% python3 -q
>>> import numpy as np
>>> from numpy import linalg as LA
>>> np.set_printoptions(precision=3, suppress=True, linewidth=120)
>>> rnd = lambda a: np.round(a, 3) + 0
>>> A = np.load("arr.npy")
>>> A
array([[-2, -2,  0,  0,  0,  0],
       [ 9, -4,  0,  0,  0,  0],
       [-3,  6,  0,  0,  0,  0],
       [ 0,  0, -2, -2,  0,  0],
       [ 0,  0,  9, -4,  0,  0],
       [ 0,  0, -3,  6,  0,  0],
       [ 0,  0,  0,  0, -2, -2],
       [ 0,  0,  0,  0,  9, -4],
       [ 0,  0,  0,  0, -3,  6]])
>>> P = A @ LA.solve(A.T @ A, A.T)
>>> LA.matrix_rank(np.eye(9) - P)
np.int64(3)
>>> np.trace(P)
np.float64(6.0)
>>> rnd(LA.eigvalsh(P))
array([0., 0., 0., 1., 1., 1., 1., 1., 1.])
>>> rnd(P @ A[:, 5])
array([ 0.,  0.,  0.,  0.,  0.,  0., -2., -4.,  6.])
>>> F = np.load("mat.npy")
>>> F
array([[2, 3, 3, 3],
       [5, 1, 2, 4],
       [1, 1, 5, 2],
       [5, 1, 2, 4]])
>>> A2 = np.array([[-4, 2], [5, 4]])
>>> basis = np.kron(A2, F)
>>> rnd(LA.norm(basis, 2)), rnd(LA.norm(A2, 2) * LA.norm(F, 2))
(np.float64(78.438), np.float64(78.438))
>>> print(basis.shape)
(8, 8)
>>> LA.lstsq(F[:-1].T, F[-1])[2]
np.int32(3)
>>> np.allclose(F[:-1].T @ LA.lstsq(F[:-1].T, F[-1])[0], F[-1])
True
>>> print(np.abs(np.diag(LA.qr(F)[1])) > 1e-9)
[ True  True  True False]
>>> rnd(np.trace(LA.pinv(F) @ F))
np.float64(3.0)
>>> left, sv, Vt = LA.svd(F)
>>> print(rnd(sv))
[11.509  4.25   1.863  0.   ]
>>> np.argmax(sv[:-1] / (sv[1:] + 1e-6)) + 1
np.int64(3)
>>> A2 = left[:, :3] @ np.diag(sv[:3]) @ Vt[:3]
>>> rnd(LA.norm(F - A2, 2)), rnd(sv[3])
(np.float64(0.0), np.float64(0.0))
>>> LA.matrix_rank(A2)
np.int64(3)
>>> rnd(A2)
array([[2., 3., 3., 3.],
       [5., 1., 2., 4.],
       [1., 1., 5., 2.],
       [5., 1., 2., 4.]])
